$ ipython --no-banner

In [1]: import numpy as np

In [2]: from numpy import linalg as LA

In [3]: np.set_printoptions(suppress=True, linewidth=120)

In [4]: arr = np.load("run13.npy")

In [5]: arr
Out[5]: 
array([[ 0,  0,  1,  0, -2, -1, -2,  1, -2,  0,  0,  0],
       [ 0,  0, -1, -2,  0, -1,  0,  2, -2,  0, -1, -1],
       [-1,  1,  0,  0, -1,  0, -1,  0,  0, -1,  0, -1],
       [ 0,  2,  0,  0,  0,  0,  1, -1,  0,  0,  1,  1],
       [ 2,  0,  1,  0,  0, -2, -1, -2,  0,  0,  0,  1],
       [ 1,  1,  0,  0,  2,  0,  0, -1,  1, -1,  0, -1],
       [ 2,  0,  1, -1,  1,  0,  0, -1,  0,  2,  0,  0],
       [-1, -2,  0,  1,  2,  1,  1,  0,  1,  0, -1,  1],
       [ 2,  2,  0,  0,  0, -1,  0, -1,  0,  1,  2, -1],
       [ 0,  0,  1,  0,  0,  1, -2,  0, -1,  0,  1,  0],
       [ 0,  1,  0, -1,  0,  0,  0,  1, -2, -1,  0, -1],
       [ 0,  1,  1, -1, -1,  1,  0, -1,  1,  0,  1,  0]])

In [6]: rng = np.random.default_rng(6867)

In [7]: labels = rng.permutation(12)

In [8]: labels
Out[8]: array([ 5, 10,  0,  4,  7,  3,  8,  6,  1, 11,  9,  2])

In [9]: Y = arr[labels][:, labels]

In [10]: np.allclose(Y, arr)
Out[10]: False

In [11]: np.diag(Y)
Out[11]: array([0, 0, 0, 0, 0, 0, 0, 0, 0, 0, 0, 0])

In [12]: W1 = np.array([[1, 0, -6, 3],
    ...:     [6, -7, 9, 2],
    ...:     [8, -9, -8, -1],
    ...:     [-2, 6, -9, 4],
    ...:     [9, -6, -4, -6],
    ...:     [-4, 3, 8, -6],
    ...:     [-2, -9, -9, -2],
    ...:     [8, 4, -2, 3],
    ...:     [8, 4, -8, 3],
    ...:     [-8, 7, 9, -4],
    ...:     [8, -9, 4, 9],
    ...:     [-9, -6, 8, 3]])

In [13]: coef = np.array([4, -2, -4, -3])

In [14]: hid = np.maximum(arr @ W1 + coef, 0)

In [15]: hid
Out[15]: 
array([[ 0, 12, 20, 15],
       [ 5,  7, 14,  0],
       [19,  5,  7,  5],
       [ 5,  0, 19,  8],
       [ 0,  0,  0, 13],
       [46,  0,  0,  0],
       [ 1,  0,  1,  0],
       [ 0,  7,  0,  0],
       [31,  0,  5, 21],
       [12,  0, 26,  0],
       [21,  0, 11,  0],
       [15,  0, 16,  3]])

In [16]: LA.matrix_rank(hid)
Out[16]: np.int64(4)

In [17]: (hid > 0).astype(int)
Out[17]: 
array([[0, 1, 1, 1],
       [1, 1, 1, 0],
       [1, 1, 1, 1],
       [1, 0, 1, 1],
       [0, 0, 0, 1],
       [1, 0, 0, 0],
       [1, 0, 1, 0],
       [0, 1, 0, 0],
       [1, 0, 1, 1],
       [1, 0, 1, 0],
       [1, 0, 1, 0],
       [1, 0, 1, 1]])

In [18]: np.round((hid > 0).mean(axis=0), 1)
Out[18]: array([0.8, 0.3, 0.8, 0.5])

In [19]: W2 = np.array([[2, 3], [0, 1], [0, 3], [-3, 0]])

In [20]: W1 @ W2
Out[20]: 
array([[ -7, -15],
       [  6,  38],
       [ 19,  -9],
       [-16, -27],
       [ 36,   9],
       [ 10,  15],
       [  2, -42],
       [  7,  22],
       [  7,   4],
       [ -4,  10],
       [-11,  27],
       [-27,  -9]])

In [21]: hid @ W2
Out[21]: 
array([[-45,  72],
       [ 10,  64],
       [ 23,  83],
       [-14,  72],
       [-39,   0],
       [ 92, 138],
       [  2,   6],
       [  0,   7],
       [ -1, 108],
       [ 24, 114],
       [ 42,  96],
       [ 21,  93]])

In [22]: (hid @ W2).round(6).argmax(axis=1)
Out[22]: array([1, 1, 1, 1, 1, 1, 1, 1, 1, 1, 1, 1])

In [23]: Y = np.c_[hid[:, :1] @ np.array([[0]]), np.array([2, 5, 3, 4, 2, 1, 5, 1, 3, 0, 5, 1])]

In [24]: Y
Out[24]: 
array([[0, 2],
       [0, 5],
       [0, 3],
       [0, 4],
       [0, 2],
       [0, 1],
       [0, 5],
       [0, 1],
       [0, 3],
       [0, 0],
       [0, 5],
       [0, 1]])

In [25]: np.round(LA.norm(LA.qr(hid)[0].T @ Y, axis=0) ** 2 / ((Y ** 2).sum(axis=0) + 1e-12), 1)
Out[25]: array([0. , 0.5])

In [26]: LA.matrix_rank(Y)
Out[26]: np.int64(1)

In [27]: vec = np.array([2, 1, -1, 3, -1, 2, 0, 3, 3, 3, -3, -1])

In [28]: print(np.round(LA.svd(arr, compute_uv=False), 1))
[6.2 6.2 4.1 4.1 2.9 2.9 2.  2.  0.8 0.8 0.4 0.4]

In [29]: print(vec @ arr @ vec)
0

In [30]: np.round(LA.eigvals(arr).real, 1) + 0
Out[30]: array([0., 0., 0., 0., 0., 0., 0., 0., 0., 0., 0., 0.])

In [31]: Q = LA.solve(np.eye(12) - arr, np.eye(12) + arr)

In [32]: round(float(LA.det(Q)), 1)
Out[32]: 1.0

In [33]: Y = arr / LA.norm(arr, axis=1, keepdims=True)

In [34]: G = Y @ Y.T

In [35]: G.round(1) + 0
Out[35]: 
array([[ 1. ,  0.4,  0.4, -0.3,  0.2, -0.6, -0.1, -0.6,  0. ,  0.5,  0.4, -0.1],
       [ 0.4,  1. ,  0.1, -0.4, -0.3, -0.2, -0.1, -0.3, -0.1, -0.1,  0.8, -0.4],
       [ 0.4,  0.1,  1. ,  0. , -0.2,  0. , -0.6, -0.5,  0. ,  0.3,  0.4,  0.3],
       [-0.3, -0.4,  0. ,  1. ,  0.2,  0.2,  0.1, -0.3,  0.5, -0.1,  0. ,  0.5],
       [ 0.2, -0.3, -0.2,  0.2,  1. ,  0.2,  0.5, -0.3,  0.5,  0.1, -0.3,  0.1],
       [-0.6, -0.2,  0. ,  0.2,  0.2,  1. ,  0.3,  0.1,  0.4, -0.1,  0. ,  0.1],
       [-0.1, -0.1, -0.6,  0.1,  0.5,  0.3,  1. , -0.1,  0.5,  0.1, -0.2,  0.2],
       [-0.6, -0.3, -0.5, -0.3, -0.3,  0.1, -0.1,  1. , -0.6, -0.3, -0.5, -0.4],
       [ 0. , -0.1,  0. ,  0.5,  0.5,  0.4,  0.5, -0.6,  1. ,  0.1,  0.1,  0.4],
       [ 0.5, -0.1,  0.3, -0.1,  0.1, -0.1,  0.1, -0.3,  0.1,  1. ,  0.2,  0.2],
       [ 0.4,  0.8,  0.4,  0. , -0.3,  0. , -0.2, -0.5,  0.1,  0.2,  1. , -0.1],
       [-0.1, -0.4,  0.3,  0.5,  0.1,  0.1,  0.2, -0.4,  0.4,  0.2, -0.1,  1. ]])

In [36]: print((G - 2 * np.eye(12)).round(6).argmax(axis=1))
[ 9 10  0  8  6  8  4  5  3  0  1  3]
